$ python -q
>>> import numpy as np
>>> from numpy import linalg as LA
>>> np.set_printoptions(precision=1, suppress=True, linewidth=120, legacy="1.25")
>>> mat = np.load("data.npy")
>>> mat
array([[0, 0, 0, 0],
       [0, 1, 0, 1],
       [0, 0, 0, 0],
       [0, 1, 0, 1]])
>>> # columns 0 and 2 are equal
>>> rank = LA.matrix_rank(mat)
>>> rank
1
>>> null = LA.svd(mat)[2][rank:].T
>>> [int(LA.matrix_rank(mat[:, :j + 1])) for j in range(4)]
[0, 1, 1, 1]
>>> [int(LA.matrix_rank(np.delete(mat, i, axis=0))) for i in range(4)]
[1, 1, 1, 1]
>>> np.allclose(mat @ null, 0)
True
>>> round(float(np.trace(LA.pinv(mat) @ mat)), 1)
1.0
>>> np.allclose(mat[:-1].T @ LA.lstsq(mat[:-1].T, mat[-1])[0], mat[-1])
True
>>> np.abs(np.diag(LA.qr(mat)[1])) > 1e-9
array([False,  True, False, False])
>>> mat @ LA.pinv(mat) @ mat
array([[0., 0., 0., 0.],
       [0., 1., 0., 1.],
       [0., 0., 0., 0.],
       [0., 1., 0., 1.]])
>>> (LA.matrix_power((mat != 0) + (mat.T != 0) + np.eye(4), 4) > 0).astype(int)
array([[1, 0, 0, 0],
       [0, 1, 0, 1],
       [0, 0, 1, 0],
       [0, 1, 0, 1]])
>>> mat @ mat
array([[0, 0, 0, 0],
       [0, 2, 0, 2],
       [0, 0, 0, 0],
       [0, 2, 0, 2]])
>>> round(LA.det(mat), 1)
0.0
>>> T = np.stack([mat, -1 * mat, mat[::-1]])
>>> LA.norm(T, axis=(1, 2))
array([2., 2., 2.])
>>> np.einsum("bij,cij->bc", T, T)
array([[ 4, -4,  0],
       [-4,  4,  0],
       [ 0,  0,  4]])
>>> T.shape
(3, 4, 4)
>>> LA.matrix_rank(T.reshape(3, -1))
2
>>> LA.det(T)
array([0., 0., 0.])
>>> (T @ mat.T).shape
(3, 4, 4)
>>> data = np.array([[-2, -1, 0, 1], [2, 3, 4, 5], [6, 7, 8, 9], [10, 11, 12, 13]])
>>> # rows and columns are dependent
>>> (data - data.T) / 2
array([[ 0. , -1.5, -3. , -4.5],
       [ 1.5,  0. , -1.5, -3. ],
       [ 3. ,  1.5,  0. , -1.5],
       [ 4.5,  3. ,  1.5,  0. ]])
>>> np.trace(data)
22
>>> round(float(np.abs(LA.eigvals(data)).max()), 1)
25.2
>>> np.round(np.sort(np.abs(LA.eigvals(data))), 1) + 0
array([ 0. ,  0. ,  3.2, 25.2])
>>> data @ data
array([[ 12,  10,   8,   6],
       [ 76,  90, 104, 118],
       [140, 170, 200, 230],
       [204, 250, 296, 342]])
>>> Uu, sv, Vh = LA.svd(data)
>>> np.argmax(sv[:-1] / (sv[1:] + 1e-6)) + 1
2
>>> other = Uu[:, :2] @ np.diag(sv[:2]) @ Vh[:2]
>>> other.round(1) + 0
array([[-2., -1.,  0.,  1.],
       [ 2.,  3.,  4.,  5.],
       [ 6.,  7.,  8.,  9.],
       [10., 11., 12., 13.]])
>>> round(float(LA.norm(data - other, 2)), 1), np.round(sv[2], 1)
(0.0, 0.0)
>>> E = np.load("run19.npy")
>>> E
array([[ 3,  2,  1,  2],
       [ 0,  2,  1,  1],
       [ 3, -4, -2, -1]])
>>> rank = LA.matrix_rank(E)
>>> rank
2
>>> null = LA.svd(E)[2][rank:].T
>>> [int(LA.matrix_rank(E[:i])) for i in range(1, len(E) + 1)]
[1, 2, 2]
>>> LA.matrix_rank(E.T @ E), LA.matrix_rank(E @ E.T)
(2, 2)
>>> null @ null.T
array([[ 0.1,  0.1,  0.1, -0.3],
       [ 0.1,  0.3, -0.3, -0.3],
       [ 0.1, -0.3,  0.8, -0.2],
       [-0.3, -0.3, -0.2,  0.8]])
>>> [int(LA.matrix_rank(np.delete(E, i, axis=0))) for i in range(3)]
[2, 2, 2]
>>> def softmax(z):
...     e = np.exp(z - z.max(axis=-1, keepdims=True))
...     return e / e.sum(axis=-1, keepdims=True)
... 
>>> softmax(E[1])
array([0.1, 0.5, 0.2, 0.2])
>>> att = E @ E.T / np.sqrt(4)
>>> softmax(att)[1] @ E
array([1.9, 2. , 1. , 1.6])
>>> Uu, sv, Vh = LA.svd(E)
>>> vecs = Vh[:(sv > 1e-8).sum()]
>>> rng = np.random.default_rng(7808)
>>> x = E[0] + 5 * E[1] + rng.integers(2) * np.eye(4)[0]
>>> x
array([ 3., 12.,  6.,  7.])
>>> vecs.T @ vecs
array([[ 0.9, -0.1, -0.1,  0.3],
       [-0.1,  0.7,  0.3,  0.3],
       [-0.1,  0.3,  0.2,  0.2],
       [ 0.3,  0.3,  0.2,  0.2]])
>>> np.round(LA.norm(x - vecs.T @ vecs @ x), 1)
0.0
>>> np.allclose(vecs.T @ vecs @ x, x)
True
>>> LA.matrix_rank(np.vstack([E, x]))
2
